$ python -q
>>> import numpy as np
>>> from numpy import linalg as LA
>>> np.set_printoptions(precision=1, suppress=True, linewidth=160, legacy="1.25")
>>> mat = np.loadtxt("out11.csv", delimiter=",")
>>> mat
array([[ 0.5,  0.5, -0.1, -1. ,  0.8,  1. ,  0.7],
       [-0.6, -0.2,  0.6,  1. ,  0.8,  0.8, -0.1],
       [-0.1, -0.5, -0.3, -0.3,  0.3, -0.6,  0.5],
       [-0.5, -0.8, -0.3,  0.9,  0.3, -1. ,  0.5],
       [-0.4, -0.8, -0.4, -0.9,  1. ,  0.9,  1. ],
       [-0.5, -0.6,  0.2,  0.7,  1. ,  0.9,  0.8],
       [-0.7, -0.8,  0. ,  1. ,  0.8, -0.8,  0.5],
       [ 0.7,  0.9,  0.2, -0.7, -1. , -0.2, -0.9],
       [ 0.6,  0.4, -0.4, -1. ,  0.4,  1. ,  0.6],
       [-0.1, -0.9, -0.7, -1. ,  1. ,  1. ,  1. ],
       [ 0. ,  0.5,  0.4,  0.9, -0.7, -0.1, -0.7],
       [-0.1, -0.3, -0.1,  0.6, -0.2, -0.9,  0. ],
       [ 0. ,  0. ,  0. ,  0.8, -0.8, -0.9, -0.6],
       [ 0.3,  0.7,  0.4,  0.4, -0.8,  0.3, -0.8],
       [-0.3, -0.1,  0.3,  0.9,  0.2,  0. , -0.2],
       [-0.5, -0.9, -0.6,  0. ,  0.9, -0.9,  0.9],
       [-0.4, -0.4,  0.2,  1. , -0.3, -0.9, -0.4],
       [-0.7, -0.9,  0.1,  0.7,  1. ,  1. ,  1. ],
       [ 0.4, -0.5, -0.8, -1. ,  0.6, -0.1,  0.9],
       [-0.2, -0.4,  0. , -0.9,  1. ,  1. ,  0.9],
       [ 0.8,  1. ,  0.4, -0.9, -1. ,  0.6, -1. ],
       [-0.6, -0.8, -0.1,  0.3,  1. ,  0.8,  0.9],
       [ 0.2,  0.4,  0.1,  0.3, -0.8, -0.7, -0.7],
       [ 0.1,  0. , -0.1, -0.9,  0.7,  0.9,  0.5],
       [-0.5, -0.5,  0.2,  1. ,  0.2, -0.8, -0.1],
       [ 0.3,  0.4, -0.1,  0.5, -0.9, -1. , -0.8],
       [-0.4, -0.6,  0. , -0.9,  1. ,  1. ,  1. ],
       [-0.8, -0.9,  0.2,  1. ,  1. ,  0.4,  0.9],
       [ 0.4,  0.5, -0.1, -1. ,  0.1,  0.9,  0.2],
       [ 0.7,  1. ,  0.6,  0.9, -1. , -0.9, -1. ],
       [-0.2, -0.1,  0.2, -0.4,  0.9,  1. ,  0.6],
       [-0.6, -0.3,  0.6,  0.9,  0.9,  1. ,  0.5],
       [ 0.7,  1. ,  0.5, -0.7, -0.9,  0.9, -0.9],
       [ 0.4,  0.4, -0.2, -0.9, -0.4,  0.3, -0.1],
       [ 0.3,  0.4,  0. , -0.3, -0.6,  0. , -0.4]])
>>> vec = np.array([-1, 1, -1, 0, 0, 2, -1])
>>> target = mat @ vec
>>> np.round(LA.solve(mat.T @ mat, mat.T @ target), 1) + 0
array([-1.,  1., -1.,  0.,  0.,  2., -1.])
>>> print(np.round(LA.pinv(mat) @ mat, 1) + 0)
[[1. 0. 0. 0. 0. 0. 0.]
 [0. 1. 0. 0. 0. 0. 0.]
 [0. 0. 1. 0. 0. 0. 0.]
 [0. 0. 0. 1. 0. 0. 0.]
 [0. 0. 0. 0. 1. 0. 0.]
 [0. 0. 0. 0. 0. 1. 0.]
 [0. 0. 0. 0. 0. 0. 1.]]
>>> target
array([ 1.4,  1.5, -1.8, -2.5,  0.8,  0.7, -2.2,  0.5,  1.6,  0.9,  0.6, -1.9, -1.2,  1.4,  0.1, -2.5, -1.6,  0.7, -1.2,  0.9,  2. ,  0.6, -0.6,  1.3, -1.7,
       -1. ,  0.8, -0.4,  1.8, -1.1,  1.3,  1.2,  2.5,  0.9,  0.5])
>>> rng = np.random.default_rng(31)
>>> target = target + 0.1 * rng.normal(size=35)
>>> target
array([ 1.4,  1.5, -1.7, -2.6,  0.9,  0.7, -2.1,  0.5,  1.7,  0.8,  0.8, -1.8, -1.3,  1.5,  0.1, -2.7, -1.5,  0.6, -1.2,  0.8,  2. ,  0.6, -0.6,  1.1, -1.7,
       -1.1,  0.7, -0.4,  1.9, -1. ,  1.2,  1.1,  2.4,  0.9,  0.6])
>>> b, *_ = LA.lstsq(mat, target)
>>> np.round(mat.T @ (target - mat @ b), 1) + 0
array([0., 0., 0., 0., 0., 0., 0.])
>>> b.round()
array([-1.,  1., -1.,  0., -0.,  2., -1.])
>>> [round(float(LA.norm(LA.solve(mat.T @ mat + lam * np.eye(7), mat.T @ target))), 2) for lam in (0, 1, 10, 100)]
[2.91, 1.8, 1.16, 0.32]
